$ python -q
>>> import numpy as np
>>> import numpy.linalg as la
>>> np.set_printoptions(precision=2, suppress=True, linewidth=160, sign=" ")
>>> A2 = np.array([[0, 2, -2], [2, -2, 3], [-2, 1, -1], [2, 2, 1], [-2, -1, -3]])
>>> Z = np.array([[4, 3, 0, 2], [1, 0, 1, 4], [1, 0, 3, 2]])
>>> J = A2 @ Z
>>> J
array([[  0,   0,  -4,   4],
       [  9,   6,   7,   2],
       [ -8,  -6,  -2,  -2],
       [ 11,   6,   5,  14],
       [-12,  -6, -10, -14]])
>>> # looks like rank 3
>>> la.norm(J, axis=0)
array([ 20.25,  12.  ,  13.93,  20.4 ])
>>> la.norm(J, axis=1)
array([  5.66,  13.04,  10.39,  19.44,  21.82])
>>> la.norm(J, axis=1).argmax()
np.int64(4)
>>> round(la.norm(J, 1), 2), round(float(la.norm(J, np.inf)), 2)
(np.float64(40.0), 42.0)
>>> round(float(la.norm(J[2], 1)), 2), np.round(la.norm(J[2], np.inf), 2)
(18.0, np.float64(8.0))
>>> np.round(la.norm(J, "nuc"), 2)
np.float64(47.2)
>>> Uu, sv, Vh = la.svd(J)
>>> vecs = Vh[:(sv > 1e-8).sum()]
>>> rng = np.random.default_rng(92824)
>>> x = J[1] + -1 * J[2] + rng.integers(2) * np.eye(4)[0]
>>> x
array([ 18.,  12.,   9.,   4.])
>>> np.diag(vecs.T @ vecs)
array([ 0.6 ,  0.43,  0.98,  0.98])
>>> la.matrix_rank(np.vstack([J, x]))
np.int64(4)
>>> vecs.T @ vecs
array([[ 0.6 ,  0.48,  0.08,  0.08],
       [ 0.48,  0.43, -0.1 , -0.1 ],
       [ 0.08, -0.1 ,  0.98, -0.02],
       [ 0.08, -0.1 , -0.02,  0.98]])
>>> round(la.norm(J, 2) / la.norm(J), 2)
np.float64(0.95)
>>> np.argsort(-la.norm(J, axis=0).round(6), kind="stable")[:3]
array([ 3,  0,  2])
>>> [round(float(x), 2) for x in la.svd(J, compute_uv=False)[:3]]
[32.34, 9.4, 5.46]
>>> np.abs(np.diag(la.qr(J)[1])) > 1e-9
array([ True,  True,  True, False])
>>> np.unique(J.round(6), axis=0).shape
(5, 4)
>>> np.round(np.trace(la.pinv(J) @ J), 2)
np.float64(3.0)
>>> arr = np.load("m.npy")
>>> arr
array([[-1.75,  2.01, -0.06, -2.27,  1.79,  3.09],
       [-0.4 , -3.81,  0.57,  1.24,  2.21,  1.89],
       [-4.45,  0.15, -0.83,  1.73, -0.27, -1.21],
       [-1.35, -2.19,  1.47, -3.61, -1.37, -1.17],
       [-0.4 ,  0.99,  4.41,  1.47, -1.15,  0.97],
       [-0.13, -0.81, -1.55,  0.39, -3.69,  2.86]])
>>> A2 = np.array([[2, -2, 6],
...     [9, 3, -7],
...     [4, -8, -9],
...     [1, -9, 1],
...     [3, -7, 1],
...     [-8, 3, -6]])
>>> la.matrix_rank(np.vstack([arr, A2.T]))
np.int64(6)
>>> la.matrix_rank(arr @ A2)
np.int64(3)
>>> A2 @ arr
Traceback (most recent call last):
  File "<python-input-33>", line 1, in <module>
    A2 @ arr
    ~~~^~~~~
ValueError: matmul: Input operand 1 has a mismatch in its core dimension 0, with gufunc signature (n?,k),(k,m?)->(n?,m?) (size 6 is different from 3)
